$ python3 -q
>>> import numpy as np
>>> np.set_printoptions(suppress=True, linewidth=160)
>>> rnd = lambda a: np.round(a, 3) + 0
>>> m1 = np.loadtxt("a.csv", delimiter=",")
>>> m1
array([[-4.,  2.,  3.,  3.,  2.],
       [-5.,  5., -3.,  5.,  3.],
       [ 4.,  5.,  1., -4.,  3.],
       [ 1., -2.,  4., -5.,  1.],
       [ 0.,  0.,  0.,  0.,  7.]])
>>> q, R = np.linalg.qr(m1)
>>> rnd(q.T @ q)
array([[1., 0., 0., 0., 0.],
       [0., 1., 0., 0., 0.],
       [0., 0., 1., 0., 0.],
       [0., 0., 0., 1., 0.],
       [0., 0., 0., 0., 1.]])
>>> q.shape, R.shape
((5, 5), (5, 5))
>>> np.allclose(R.T @ R, m1.T @ m1)
True
>>> t = np.radians(120)
>>> R = np.eye(5)
>>> R[1, 1] = R[4, 4] = np.cos(t)
>>> R[1, 4], R[4, 1] = -np.sin(t), np.sin(t)
>>> rnd(R)
array([[ 1.   ,  0.   ,  0.   ,  0.   ,  0.   ],
       [ 0.   , -0.5  ,  0.   ,  0.   , -0.866],
       [ 0.   ,  0.   ,  1.   ,  0.   ,  0.   ],
       [ 0.   ,  0.   ,  0.   ,  1.   ,  0.   ],
       [ 0.   ,  0.866,  0.   ,  0.   , -0.5  ]])
>>> B = m1 @ R.T
>>> rnd(np.abs(B - m1).max(axis=0))
array([ 0.   , 10.098,  0.   ,  0.   , 10.5  ])
>>> print((m1 + m1.T) / 2)
[[-4.  -1.5  3.5  2.   1. ]
 [-1.5  5.   1.   1.5  1.5]
 [ 3.5  1.   1.   0.   1.5]
 [ 2.   1.5  0.  -5.   0.5]
 [ 1.   1.5  1.5  0.5  7. ]]
>>> rnd(np.linalg.det(m1))
np.float64(5390.0)
>>> rnd(np.linalg.matrix_power(m1, 2))
array([[ 21.,  11.,  -3., -29.,  24.],
       [-12., -10., -13.,  -3.,  22.],
       [-41.,  46., -18.,  53.,  43.],
       [ 17.,  22.,  -7.,   2.,  10.],
       [  0.,   0.,   0.,   0.,  49.]])
>>> m1 @ m1
array([[ 21.,  11.,  -3., -29.,  24.],
       [-12., -10., -13.,  -3.,  22.],
       [-41.,  46., -18.,  53.,  43.],
       [ 17.,  22.,  -7.,   2.,  10.],
       [  0.,   0.,   0.,   0.,  49.]])
>>> (m1 - m1.T) / 2
array([[ 0. ,  3.5, -0.5,  1. ,  1. ],
       [-3.5,  0. , -4. ,  3.5,  1.5],
       [ 0.5,  4. ,  0. , -4. ,  1.5],
       [-1. , -3.5,  4. ,  0. ,  0.5],
       [-1. , -1.5, -1.5, -0.5,  0. ]])
